$ python -q
>>> import numpy as np
>>> np.set_printoptions(precision=1, suppress=True, linewidth=200, floatmode="fixed")
>>> def rd(a):
...     return np.round(a, 1) + 0
... 
>>> W0 = np.load("data.npy")
>>> W0
array([[ 1.0, -2.0,  0.0],
       [-2.0,  3.0, -2.0],
       [ 0.0, -2.0,  3.0]])
>>> # symmetric, so the eigenvalues are real
>>> vals, evecs = np.linalg.eigh(W0)
>>> rd(np.linalg.eigvalsh(W0 @ W0))
array([ 0.4,  4.5, 30.2])
>>> rd(np.linalg.svd(W0, compute_uv=False))
array([5.5, 2.1, 0.6])
>>> rd(evecs @ np.diag(vals) @ evecs.T)
array([[ 1.0, -2.0,  0.0],
       [-2.0,  3.0, -2.0],
       [ 0.0, -2.0,  3.0]])
>>> rd(vals)
array([-0.6,  2.1,  5.5])
>>> r0 = np.array([6, 9])
>>> np.polyval(r0, W0[2])
array([ 9.0, -3.0, 27.0])
>>> np.cross(W0[2, :3], W0[1, :3])
array([-5.0, -6.0, -4.0])
>>> np.correlate(W0[2], W0[1], "full")
array([  0.0,   4.0, -12.0,  13.0,  -6.0])
>>> np.convolve(W0[2], r0)
array([  0.0, -12.0,   0.0,  27.0])
>>> rd(np.linalg.det(W0))
np.float64(-7.0)
>>> np.trace(W0)
np.float64(7.0)
>>> (W0 - W0.T) / 2
array([[0.0, 0.0, 0.0],
       [0.0, 0.0, 0.0],
       [0.0, 0.0, 0.0]])
>>> np.allclose(W0, W0.T)
True
>>> rd(np.abs(np.linalg.eigvals(W0)).max())
np.float64(5.5)
>>> (W0 + W0.T) / 2
array([[ 1.0, -2.0,  0.0],
       [-2.0,  3.0, -2.0],
       [ 0.0, -2.0,  3.0]])
>>> W0 @ W0
array([[  5.0,  -8.0,   4.0],
       [ -8.0,  17.0, -12.0],
       [  4.0, -12.0,  13.0]])
>>> m1 = np.loadtxt("run14.csv", delimiter=",")
>>> m1
array([[0.0, 3.0, 0.0, 2.0, 3.0, 4.0],
       [0.0, 0.0, 5.0, 5.0, 4.0, 2.0],
       [0.0, 0.0, 0.0, 5.0, 5.0, 4.0],
       [0.0, 0.0, 0.0, 0.0, 0.0, 0.0],
       [0.0, 0.0, 0.0, 0.0, 0.0, 1.0],
       [0.0, 0.0, 0.0, 0.0, 0.0, 0.0]])
>>> # rows 3 and 5 are equal
>>> left, sv, Vh = np.linalg.svd(m1)
>>> rd(sv)
array([12.0,  4.8,  2.6,  0.7,  0.0,  0.0])
>>> A2 = left[:, :4] @ np.diag(sv[:4]) @ Vh[:4]
>>> rd(np.abs(m1 - A2).max())
np.float64(0.0)
>>> rd(np.linalg.norm(m1 - A2) / np.linalg.norm(m1))
np.float64(0.0)
>>> np.linalg.matrix_rank(A2)
np.int64(4)
>>> rd(A2)
array([[0.0, 3.0, 0.0, 2.0, 3.0, 4.0],
       [0.0, 0.0, 5.0, 5.0, 4.0, 2.0],
       [0.0, 0.0, 0.0, 5.0, 5.0, 4.0],
       [0.0, 0.0, 0.0, 0.0, 0.0, 0.0],
       [0.0, 0.0, 0.0, 0.0, 0.0, 1.0],
       [0.0, 0.0, 0.0, 0.0, 0.0, 0.0]])
>>> K = np.load("case15.npy")
>>> rd(K)
array([[ 0.3, -0.5, -0.4,  0.5,  0.0],
       [-0.5,  0.8,  0.5, -0.7,  0.2],
       [-0.4,  0.5, -0.8, -0.5,  0.1],
       [ 0.5, -0.7, -0.5,  0.6, -0.2],
       [ 0.0,  0.2,  0.1, -0.2, -1.0]])
>>> left, sv, Vh = np.linalg.svd(K)
>>> evecs = Vh[:(sv > 1e-8).sum()]
>>> rng = np.random.default_rng(3176)
>>> vec = K[2] + -1 * K[4] + rng.integers(2) * np.eye(5)[1]
>>> rd(vec)
array([-0.3,  0.2, -0.8, -0.3,  1.0])
>>> np.allclose(evecs.T @ evecs @ vec, vec)
True
>>> rd(evecs.T @ evecs)
array([[ 0.2, -0.3,  0.0,  0.3, -0.1],
       [-0.3,  0.4,  0.1, -0.4,  0.0],
       [ 0.0,  0.1,  1.0,  0.0,  0.0],
       [ 0.3, -0.4,  0.0,  0.4,  0.0],
       [-0.1,  0.0,  0.0,  0.0,  1.0]])
>>> rd(np.linalg.norm(vec - evecs.T @ evecs @ vec))
np.float64(0.0)
>>> A2 = np.array([[-3, -3, 0], [1, -1, 1], [3, -3, 2]])
>>> cent = np.array([[-1, 2, 5, -4], [4, -4, -4, -5], [-1, 3, 4, 5], [1, -3, -2, -3]])
>>> X = np.block([[A2, np.zeros((3, 4))], [np.zeros((4, 3)), cent]])
>>> X
array([[-3.0, -3.0,  0.0,  0.0,  0.0,  0.0,  0.0],
       [ 1.0, -1.0,  1.0,  0.0,  0.0,  0.0,  0.0],
       [ 3.0, -3.0,  2.0,  0.0,  0.0,  0.0,  0.0],
       [ 0.0,  0.0,  0.0, -1.0,  2.0,  5.0, -4.0],
       [ 0.0,  0.0,  0.0,  4.0, -4.0, -4.0, -5.0],
       [ 0.0,  0.0,  0.0, -1.0,  3.0,  4.0,  5.0],
       [ 0.0,  0.0,  0.0,  1.0, -3.0, -2.0, -3.0]])
>>> # 2 groups of indices that never mix
>>> r0 = np.array([-1, 0])
>>> np.correlate(X[4], X[5], "full")
array([  0.0,   0.0,   0.0,  20.0,  -4.0, -24.0, -57.0, -28.0, -11.0,   5.0,   0.0,   0.0,   0.0])
>>> np.cross(X[4, :3], X[5, :3])
array([0.0, 0.0, 0.0])
>>> np.convolve(X[4], r0)
array([ 0.0,  0.0,  0.0, -4.0,  4.0,  4.0,  5.0,  0.0])
>>> vec = np.array([1, 1, 1, 0, 1, 0, 2])
>>> X @ np.eye(7)[5]
array([ 0.0,  0.0,  0.0,  5.0, -4.0,  4.0, -2.0])
>>> X @ vec
array([ -6.0,   1.0,   2.0,  -6.0, -14.0,  13.0,  -9.0])
>>> (X * vec).sum(axis=1)
array([ -6.0,   1.0,   2.0,  -6.0, -14.0,  13.0,  -9.0])
>>> X * vec
array([[ -3.0,  -3.0,   0.0,   0.0,   0.0,   0.0,   0.0],
       [  1.0,  -1.0,   1.0,   0.0,   0.0,   0.0,   0.0],
       [  3.0,  -3.0,   2.0,   0.0,   0.0,   0.0,   0.0],
       [  0.0,   0.0,   0.0,  -0.0,   2.0,   0.0,  -8.0],
       [  0.0,   0.0,   0.0,   0.0,  -4.0,  -0.0, -10.0],
       [  0.0,   0.0,   0.0,  -0.0,   3.0,   0.0,  10.0],
       [  0.0,   0.0,   0.0,   0.0,  -3.0,  -0.0,  -6.0]])
>>> z = rng.permutation(7)
>>> z
array([3, 1, 0, 2, 6, 5, 4])
>>> A2 = X[z][:, z]
>>> rd(np.linalg.det(A2)), rd(np.linalg.det(X[z]))
(np.float64(-924.0), np.float64(924.0))
>>> np.allclose(A2, X)
False
>>> np.trace(A2)
np.float64(-6.0)
>>> A2
array([[-1.0,  0.0,  0.0,  0.0, -4.0,  5.0,  2.0],
       [ 0.0, -1.0,  1.0,  1.0,  0.0,  0.0,  0.0],
       [ 0.0, -3.0, -3.0,  0.0,  0.0,  0.0,  0.0],
       [ 0.0, -3.0,  3.0,  2.0,  0.0,  0.0,  0.0],
       [ 1.0,  0.0,  0.0,  0.0, -3.0, -2.0, -3.0],
       [-1.0,  0.0,  0.0,  0.0,  5.0,  4.0,  3.0],
       [ 4.0,  0.0,  0.0,  0.0, -5.0, -4.0, -4.0]])
>>> vec = np.array([9, 5, 7, 0, 1, 1, 4])
>>> target = A2 @ vec
>>> c, lr = np.zeros(7), 1 / np.linalg.norm(A2, 2) ** 2
>>> for i in range(15):
...     c -= lr * A2.T @ (A2 @ c - target)
...     if i % 5 == 0: print(i, round(np.linalg.norm(A2 @ c - target), 1))
... 
0 36.4
5 22.4
10 15.9
>>> rd(np.linalg.cond(A2))
np.float64(42.4)
>>> vals, evecs = np.linalg.eigh(W0)
>>> vec = np.array([1, 0, 0])
>>> rd(evecs * np.maximum(vals, 0) @ evecs.T)
array([[ 1.3, -1.7,  0.1],
       [-1.7,  3.2, -1.9],
       [ 0.1, -1.9,  3.1]])
>>> vec @ W0 @ vec / (vec @ vec), rd(vals[0]), rd(vals[-1])
(np.float64(1.0), np.float64(-0.6), np.float64(5.5))
>>> vec @ W0 @ vec
np.float64(1.0)
>>> (np.sign(evecs[:, -1].round(6)) == np.sign(evecs[0, -1].round(6))).astype(int)
array([1, 0, 1])
>>> mat = np.load("block17.npy")
>>> rd(mat)
array([[-0.4,  0.0, -0.5],
       [ 0.2, -0.6,  0.2],
       [ 0.2, -0.7, -0.1],
       [ 0.8,  0.4,  0.0],
       [ 0.3, -0.1, -0.8]])
>>> # columns are unit length and at right angles
>>> A2 = mat / np.linalg.norm(mat, axis=1, keepdims=True)
>>> G = A2 @ A2.T
>>> np.argwhere(np.triu(np.abs(G) > 0.95, 1))
array([], shape=(0, 2), dtype=int64)
>>> (np.abs(G) > 0.9).astype(int)
array([[1, 0, 0, 0, 0],
       [0, 1, 0, 0, 0],
       [0, 0, 1, 0, 0],
       [0, 0, 0, 1, 0],
       [0, 0, 0, 0, 1]])
>>> rd(np.degrees(np.arccos(np.clip(G[1, 0], -1, 1))))
np.float64(119.7)
>>> rd(np.linalg.norm(A2, axis=1))
array([1.0, 1.0, 1.0, 1.0, 1.0])
>>> (G - 2 * np.eye(5)).round(6).argmax(axis=1)
array([4, 2, 1, 4, 0])
>>> A2 = np.array([[3, -2], [0, 2]])
>>> cent = np.array([[5, 0], [3, -2]])
>>> data = np.kron(A2, cent)
>>> data
array([[ 15,   0, -10,   0],
       [  9,  -6,  -6,   4],
       [  0,   0,  10,   0],
       [  0,   0,   6,  -4]])
>>> np.poly(data)
array([   1.0,  -15.0,  -76.0,  900.0, 3600.0])
>>> rd(np.linalg.det(2 * data)), rd(np.linalg.det(data))
(np.float64(57600.0), np.float64(3600.0))
>>> np.kron(np.eye(2, dtype=int), data)
array([[ 15,   0, -10,   0,   0,   0,   0,   0],
       [  9,  -6,  -6,   4,   0,   0,   0,   0],
       [  0,   0,  10,   0,   0,   0,   0,   0],
       [  0,   0,   6,  -4,   0,   0,   0,   0],
       [  0,   0,   0,   0,  15,   0, -10,   0],
       [  0,   0,   0,   0,   9,  -6,  -6,   4],
       [  0,   0,   0,   0,   0,   0,  10,   0],
       [  0,   0,   0,   0,   0,   0,   6,  -4]])
>>> Q, R = np.linalg.qr(data)
>>> Q.shape, R.shape
((4, 4), (4, 4))
>>> rd(R)
array([[-17.5,   3.1,  11.7,  -2.1],
       [  0.0,  -5.1,   0.0,   3.4],
       [  0.0,   0.0, -11.7,   2.1],
       [  0.0,   0.0,   0.0,  -3.4]])
>>> np.trace(Q @ Q.T)
np.float64(4.0)
>>> rd(Q @ R)
array([[ 15.0,   0.0, -10.0,   0.0],
       [  9.0,  -6.0,  -6.0,   4.0],
       [  0.0,   0.0,  10.0,   0.0],
       [  0.0,   0.0,   6.0,  -4.0]])
>>> rd(Q)
array([[-0.9, -0.5,  0.0,  0.0],
       [-0.5,  0.9,  0.0,  0.0],
       [ 0.0,  0.0, -0.9, -0.5],
       [ 0.0,  0.0, -0.5,  0.9]])
>>> np.allclose(R.T @ R, data.T @ data)
True
